>>> import numpy as np
>>> from numpy import linalg as LA
>>> np.set_printoptions(suppress=True, linewidth=200)
>>> F = np.array([[0, 3, -2, -3], [0, 0, -3, 2], [0, 0, 0, 0], [0, 0, 0, 0]])
>>> print(np.round(LA.norm(F, 2) / LA.norm(F), 2))
0.79
>>> np.argsort(-LA.norm(F, axis=0).round(6), kind="stable")[:3]
array([2, 3, 1])
>>> def softmax(z):
...     e = np.exp(z - z.max(axis=-1, keepdims=True))
...     return e / e.sum(axis=-1, keepdims=True)
... 
>>> np.round(softmax(F[0] + 3), 2) + 0
array([0.05, 0.94, 0.01, 0.  ])
>>> np.round(softmax(F).sum(axis=1), 2)
array([1., 1., 1., 1.])
>>> att = F @ F.T / np.sqrt(4)
>>> print(np.round(softmax(att)[0] @ F, 2))
[ 0.  3. -2. -3.]
>>> print(np.round(softmax(att), 2) + 0)
[[1.   0.   0.   0.  ]
 [0.   1.   0.   0.  ]
 [0.25 0.25 0.25 0.25]
 [0.25 0.25 0.25 0.25]]
>>> m1 = np.load("data.npy")
>>> m1
array([[ -4,   0,  10,  -2],
       [  4,   0, -10,   2],
       [  4,   0, -10,   2]])
>>> # rows 1 and 2 are equal
>>> rng = np.random.default_rng(923)
>>> out = m1 + rng.integers(-2, 3, (3, 1)) @ rng.integers(-2, 3, (1, 4))
>>> out
array([[ -2,   1,  10,   0],
       [  8,   2, -10,   6],
       [  8,   2, -10,   6]])
>>> out - m1
array([[2, 1, 0, 2],
       [4, 2, 0, 4],
       [4, 2, 0, 4]])
>>> np.round(LA.svd(out - m1, compute_uv=False), 2) + 0
array([9., 0., 0.])
>>> np.abs(out - m1).sum(axis=1)
array([ 5, 10, 10])
>>> np.round(softmax(m1[0] + -1), 2) + 0
array([0., 0., 1., 0.])
>>> print(np.round(softmax(m1[0]), 2) + 0)
[0. 0. 1. 0.]
>>> att = m1 @ m1.T / np.sqrt(4)
>>> softmax(att)[0] @ m1
array([-4.,  0., 10., -2.])
>>> softmax(att).round(6).argmax(axis=1)
array([0, 1, 1])
>>> np.round(softmax(att), 2) + 0
array([[1. , 0. , 0. ],
       [0. , 0.5, 0.5],
       [0. , 0.5, 0.5]])
>>> U, sv, vt = LA.svd(m1, full_matrices=False)
>>> np.round(np.sqrt((sv ** 2).sum()), 2), np.round(LA.norm(m1), 2)
(np.float64(18.97), np.float64(18.97))
>>> U.shape, sv.shape, vt.shape
((3, 3), (3,), (3, 4))
>>> np.round(vt @ vt.T, 2) + 0
array([[1., 0., 0.],
       [0., 1., 0.],
       [0., 0., 1.]])
>>> np.round(U.T @ m1 @ vt.T, 2) + 0
array([[18.97,  0.  ,  0.  ],
       [ 0.  ,  0.  ,  0.  ],
       [ 0.  ,  0.  ,  0.  ]])
>>> U, sv, vt = LA.svd(F)
>>> np.argmax(sv[:-1] / (sv[1:] + 1e-6)) + 1
np.int64(2)
>>> sv.round(2)
array([4.69, 3.61, 0.  , 0.  ])
>>> out = U[:, :2] @ np.diag(sv[:2]) @ vt[:2]
>>> print(LA.matrix_rank(F, rtol=0.05))
2
>>> LA.matrix_rank(out)
np.int64(2)
>>> print(out.round(2) + 0)
[[ 0.  3. -2. -3.]
 [ 0.  0. -3.  2.]
 [ 0.  0.  0.  0.]
 [ 0.  0.  0.  0.]]
>>> W0 = np.array([[2, 2, 2], [1, 0, 2], [2, 1, 1]])
>>> np.einsum("ij,ji->", W0, W0)
np.int64(21)
>>> print(np.round(LA.det(2 * W0), 2), np.round(LA.det(W0), 2))
32.0 4.0
>>> np.round(np.poly(W0), 2)
array([ 1., -3., -6., -4.])
>>> T = np.stack([W0, 2 * W0, W0[::-1]])
>>> np.round(LA.det(T), 2)
array([ 4., 32., -4.])
>>> T.sum(axis=0)
array([[8, 7, 7],
       [4, 0, 8],
       [8, 5, 5]])
>>> np.einsum("bij,cij->bc", T, T)
array([[23, 46, 21],
       [46, 92, 42],
       [21, 42, 23]])
>>> print(np.round(LA.norm(T, axis=(1, 2)), 2))
[4.8  9.59 4.8 ]
>>> print(LA.matrix_rank(T.reshape(3, -1)))
2
>>> out = LA.inv(W0)
>>> print(np.round(LA.det(W0) * out, 2))
[[-2.  0.  4.]
 [ 3. -2. -2.]
 [ 1.  2. -2.]]
>>> W0 @ out
array([[1., 0., 0.],
       [0., 1., 0.],
       [0., 0., 1.]])
>>> np.round(LA.inv(out), 2) + 0
array([[2., 2., 2.],
       [1., 0., 2.],
       [2., 1., 1.]])
>>> out
array([[-0.5 ,  0.  ,  1.  ],
       [ 0.75, -0.5 , -0.5 ],
       [ 0.25,  0.5 , -0.5 ]])
>>> np.allclose(out, W0.T)
False
>>> data = np.minimum.outer(np.arange(1, 5), np.arange(1, 5)) * -1
>>> data
array([[-1, -1, -1, -1],
       [-1, -2, -2, -2],
       [-1, -2, -3, -3],
       [-1, -2, -3, -4]])
>>> T = np.stack([data, -1 * data, data[::-1]])
>>> LA.matrix_rank(T.reshape(3, -1))
np.int64(2)
>>> np.einsum("bij,cij->bc", T, T)
array([[ 70, -70,  54],
       [-70,  70, -54],
       [ 54, -54,  70]])
>>> (T @ data.T).shape
(3, 4, 4)
>>> print(np.round(LA.norm(T, axis=(1, 2)), 2))
[8.37 8.37 8.37]
>>> T.shape
(3, 4, 4)
>>> w, evecs = LA.eigh(data)
>>> vec = np.array([-1, 1, -2, 2])
>>> vec @ data @ vec
np.int64(-5)
>>> print(np.round(evecs * np.abs(w) @ evecs.T, 2))
[[1. 1. 1. 1.]
 [1. 2. 2. 2.]
 [1. 2. 3. 3.]
 [1. 2. 3. 4.]]
>>> evecs * np.maximum(w, 0) @ evecs.T
array([[0., 0., 0., 0.],
       [0., 0., 0., 0.],
       [0., 0., 0., 0.],
       [0., 0., 0., 0.]])
>>> u, r1 = data[0], data[2]
>>> u @ u
np.int64(4)
>>> pr = (u @ r1) / (u @ u) * u
>>> LA.matrix_rank(np.outer(u, r1))
np.int64(1)
>>> np.outer(u, r1)
array([[1, 2, 3, 3],
       [1, 2, 3, 3],
       [1, 2, 3, 3],
       [1, 2, 3, 3]])
>>> pr
array([-2.25, -2.25, -2.25, -2.25])
>>> r1 - pr
array([ 1.25,  0.25, -0.75, -0.75])
>>> K = np.load("dump.npy")
>>> print(K)
[[8 0 0 0]
 [0 9 0 0]
 [0 0 4 4]
 [0 0 7 9]]
>>> # 3 groups of indices that never mix
>>> u = np.array([0, 1, 5])
>>> np.array([np.convolve(row, u, "same") for row in K])
array([[ 8, 40,  0,  0],
       [ 0,  9, 45,  0],
       [ 0,  0,  4, 24],
       [ 0,  0,  7, 44]])
>>> (K - K.T) / 2
array([[ 0. ,  0. ,  0. ,  0. ],
       [ 0. ,  0. ,  0. ,  0. ],
       [ 0. ,  0. ,  0. , -1.5],
       [ 0. ,  0. ,  1.5,  0. ]])
>>> K @ K
array([[ 64,   0,   0,   0],
       [  0,  81,   0,   0],
       [  0,   0,  44,  52],
       [  0,   0,  91, 109]])
>>> np.round(np.sort(np.abs(LA.eigvals(K))), 2)
array([ 0.65,  8.  ,  9.  , 12.35])
>>> np.allclose(K, K.T)
False
>>> np.trace(K)
np.int64(30)
>>> np.allclose(K @ K.T, K.T @ K)
False
>>> round(LA.det(K), 2)
np.float64(576.0)
>>> W1 = np.array([[-3, -1, -2, -3, 3],
...     [-1, 1, 1, 0, -1],
...     [3, -1, -1, -2, -3],
...     [2, -3, -2, 3, -2]])
>>> beta = np.array([2, 3, 2, 0, 1])
>>> act = np.maximum(K @ W1 + beta, 0)
>>> (act > 0).astype(int)
array([[0, 0, 0, 0, 1],
       [0, 1, 1, 0, 0],
       [1, 0, 0, 1, 0],
       [1, 0, 0, 1, 0]])
>>> (act > 0).mean(axis=0)
array([0.5 , 0.25, 0.25, 0.5 , 0.25])
>>> cent = np.array([[1, 0, 0], [2, -1, -1], [-1, -1, 2], [0, 1, 1], [2, 2, -1]])
>>> (act @ cent).round(6).argmax(axis=1)
array([0, 0, 0, 0])
>>> print(W1 @ cent)
[[ 3  6 -9]
 [-2 -4  2]
 [-4 -6  0]
 [-6  4  4]]
>>> np.round(np.poly(K), 2)
array([    1.,   -30.,   301., -1072.,   576.])
>>> round(LA.eigvals(K).sum().real, 2)
np.float64(30.0)
>>> np.einsum("ij,ji->", K, K)
np.int64(298)
>>> np.round(LA.det(K[::-1]), 2)
np.float64(576.0)
>>> Q, Rm = LA.qr(K)
>>> np.round(Q.T @ Q, 2) + 0
array([[1., 0., 0., 0.],
       [0., 1., 0., 0.],
       [0., 0., 1., 0.],
       [0., 0., 0., 1.]])
>>> np.round(np.abs(np.diag(Rm)), 2)
array([8.  , 9.  , 8.06, 0.99])
>>> mat = np.loadtxt("x.csv", delimiter=",")
>>> mat
array([[2., 2., 0.],
       [3., 2., 0.],
       [0., 0., 8.]])
>>> u = np.array([0, 1, 2])
>>> np.convolve(mat[1], u)
array([0., 3., 8., 4., 0.])
>>> np.correlate(mat[1], mat[2], "full")
array([24., 16.,  0.,  0.,  0.])
>>> vec = np.array([-2, 1, 1])
>>> rhs = mat @ vec
>>> beta, lr = np.zeros(3), 1 / LA.norm(mat, 2) ** 2
>>> for i in range(6):
...     beta -= lr * mat.T @ (mat @ beta - rhs)
...     if i % 1 == 0: print(i, round(LA.norm(mat @ beta - rhs), 2))
... 
0 3.09
1 2.18
2 1.61
3 1.26
4 1.07
5 0.96
>>> beta.round(2)
array([-0.71, -0.51,  1.  ])
>>> W1 = np.array([[5, 2, 0, -1, -1, 4], [-2, -3, -4, -4, -1, -1], [4, 5, -5, -2, 1, 3]])
>>> beta = np.array([-4, -5, 0, -5, 5, -1])
>>> act = np.maximum(mat @ W1 + beta, 0)
>>> act
array([[ 2.,  0.,  0.,  0.,  1.,  5.],
       [ 7.,  0.,  0.,  0.,  0.,  9.],
       [28., 35.,  0.,  0., 13., 23.]])
>>> cent = np.array([[-3, 2], [-3, -1], [2, -2], [3, 2], [0, 0], [3, -3]])
>>> act @ cent
array([[   9.,  -11.],
       [   6.,  -13.],
       [-120.,  -48.]])
